$ python3 -q
>>> import numpy as np
>>> import numpy.linalg as la
>>> np.set_printoptions(precision=3, suppress=True, linewidth=140)
>>> arr = np.load("sample11.npy")
>>> print(arr)
[[ 5  5  5  5]
 [ 5 10 10 10]
 [ 5 10 15 15]
 [ 5 10 15 20]]
>>> W = np.array([[1, -1, -1], [1, 1, -4], [-5, 1, 5], [2, 4, 5]])
>>> b = np.array([-3, 1, 1])
>>> act = np.maximum(arr @ W + b, 0)
>>> print((act > 0).astype(int))
[[0 1 1]
 [0 1 1]
 [0 1 1]
 [0 1 1]]
>>> print((act > 0).mean(axis=0))
[0. 1. 1.]
>>> basis = np.array([[-4, 3], [-1, 3], [5, -9]])
>>> print((act @ basis).round(6).argmax(axis=1))
[0 0 0 0]
>>> print(act @ basis)
[[ 104 -156]
 [ 224 -336]
 [ 449 -711]
 [ 554 -876]]
>>> print(W @ basis)
[[ -8   9]
 [-25  42]
 [ 44 -57]
 [ 13 -27]]
>>> x0 = np.ones(4)
>>> for _ in range(7):
...     x0 = arr @ x0
...     x0 /= la.norm(x0)
...     print(round(x0 @ arr @ x0, 3))
... 
41.402
41.454
41.454
41.454
41.454
41.454
41.454
>>> print(round(float(la.eigvalsh(arr)[-1]), 3))
41.454
>>> print(x0)
[0.228 0.429 0.577 0.657]
>>> print((arr + arr.T) / 2)
[[ 5.  5.  5.  5.]
 [ 5. 10. 10. 10.]
 [ 5. 10. 15. 15.]
 [ 5. 10. 15. 20.]]
>>> print(arr @ arr)
[[100 175 225 250]
 [175 325 425 475]
 [225 425 575 650]
 [250 475 650 750]]
>>> print(round(float(la.det(arr)), 3))
625.0
>>> print(np.allclose(arr, arr.T))
True
>>> print(round(np.abs(la.eigvals(arr)).max(), 3))
41.454
>>> print(np.sort(np.abs(la.eigvals(arr))))
[ 1.416  2.13   5.    41.454]
>>> M2 = la.inv(arr)
>>> print(np.round(arr @ M2, 3) + 0)
[[1. 0. 0. 0.]
 [0. 1. 0. 0.]
 [0. 0. 1. 0.]
 [0. 0. 0. 1.]]
>>> print(np.allclose(M2, arr.T))
False
>>> print(la.inv(M2))
[[ 5.  5.  5.  5.]
 [ 5. 10. 10. 10.]
 [ 5. 10. 15. 15.]
 [ 5. 10. 15. 20.]]
>>> print(round(la.slogdet(arr)[0], 3))
1.0
>>> rng = np.random.default_rng(4041)
>>> labels = rng.permutation(4)
>>> print(labels)
[0 1 2 3]
>>> M2 = arr[labels][:, labels]
>>> print(round(float(la.det(M2)), 3), round(float(la.det(arr[labels])), 3))
625.0 625.0
>>> print(np.sort(np.abs(la.eigvals(M2))))
[ 1.416  2.13   5.    41.454]
>>> mat, _ = la.qr(np.array([[-0.3, 0.3, -2.3], [0.5, -0.7, -0.8], [-0.7, -0.5, 0.4]]))
>>> print(mat)
[[-0.329  0.295 -0.897]
 [ 0.549 -0.713 -0.436]
 [-0.768 -0.636  0.073]]
>>> x0 = np.array([4, 2, 3])
>>> y = mat @ x0
>>> print(y)
[-3.417 -0.54  -4.127]
>>> print(la.solve(mat, y + mat[:, 0]))
[5. 2. 3.]
>>> x0 = np.array([2, 2, 2])
>>> y = mat @ x0
>>> b, lr = np.zeros(3), 1 / la.norm(mat, 2) ** 2
>>> for i in range(4):
...     b -= lr * mat.T @ (mat @ b - y)
...     if i % 1 == 0: print(i, round(la.norm(mat @ b - y), 3))
... 
0 0.0
1 0.0
2 0.0
3 0.0
>>> print(b)
[2. 2. 2.]
>>> print(round(float(la.norm(mat[0], 1)), 3), round(la.norm(mat[0], np.inf), 3))
1.521 0.897
>>> print(la.norm(mat, axis=1).argmax())
0
>>> x0 = np.array([0, 2, 1])
>>> print([p for p in range(1, 25) if np.allclose(la.matrix_power(mat, p), np.eye(3))])
[]
>>> print(3 - la.matrix_rank(mat - np.eye(3), tol=1e-8))
1
>>> print(np.round(la.det(mat), 3))
1.0
>>> print(la.inv(mat))
[[-0.329  0.549 -0.768]
 [ 0.295 -0.713 -0.636]
 [-0.897 -0.436  0.073]]
>>> print(np.round(mat.T @ (mat @ x0), 3) + 0)
[0. 2. 1.]
>>> print(round(float(la.norm(x0)), 3), round(la.norm(mat @ x0), 3))
2.236 2.236
>>> blk = np.stack([mat, 3 * mat, mat[::-1]])
>>> print(blk.sum(axis=0))
[[-2.086  0.545 -3.515]
 [ 2.744 -3.565 -2.182]
 [-3.403 -2.248 -0.606]]
>>> print(blk.shape)
(3, 3, 3)
>>> print(la.matrix_rank(blk))
[3 3 3]
>>> print((blk @ mat.T).shape)
(3, 3, 3)
>>> print(la.det(blk))
[ 1. 27. -1.]
>>> print(la.norm(blk, axis=(1, 2)))
[1.732 5.196 1.732]
>>> ang = np.sort(rng.uniform(-2, 2, 21))
>>> W0 = np.c_[ang, ang ** 2, ang ** 3] @ np.array([[7, 2, 5], [2, 6, 2], [9, 4, 6]])
>>> print(W0)
[[-77.491 -11.877 -49.672]
 [-75.152 -11.312 -48.164]
 [-70.672 -10.246 -45.277]
 [-40.051  -3.672 -25.603]
 [-28.653  -1.714 -18.316]
 [-16.274  -0.175 -10.441]
 [-12.375   0.095  -7.971]
 [-12.258   0.101  -7.897]
 [-11.316   0.141  -7.301]
 [-10.777   0.16   -6.961]
 [-10.604   0.165  -6.852]
 [ -5.87    0.121  -3.859]
 [ -4.558   0.035  -3.026]
 [ -4.462   0.028  -2.965]
 [ -1.345  -0.191  -0.936]
 [  0.831   0.309   0.6  ]
 [  2.293   1.105   1.673]
 [ 13.682   9.021   9.923]
 [ 40.732  27.028  29.005]
 [ 50.603  33.317  35.898]
 [ 75.448  48.747  53.162]]
>>> def softmax(z):
...     e = np.exp(z - z.max(axis=-1, keepdims=True))
...     return e / e.sum(axis=-1, keepdims=True)
... 
>>> print(np.round(softmax(W0[0]), 3) + 0)
[0. 1. 0.]
>>> print(softmax(W0).sum(axis=1))
[1. 1. 1. 1. 1. 1. 1. 1. 1. 1. 1. 1. 1. 1. 1. 1. 1. 1. 1. 1. 1.]
>>> scores = W0 @ W0.T / np.sqrt(3)
>>> print(softmax(scores).round(6).argmax(axis=1))
[ 0  0  0  0  0  0  0  0  0  0  0  0  0  0  0 20 20 20 20 20 20]
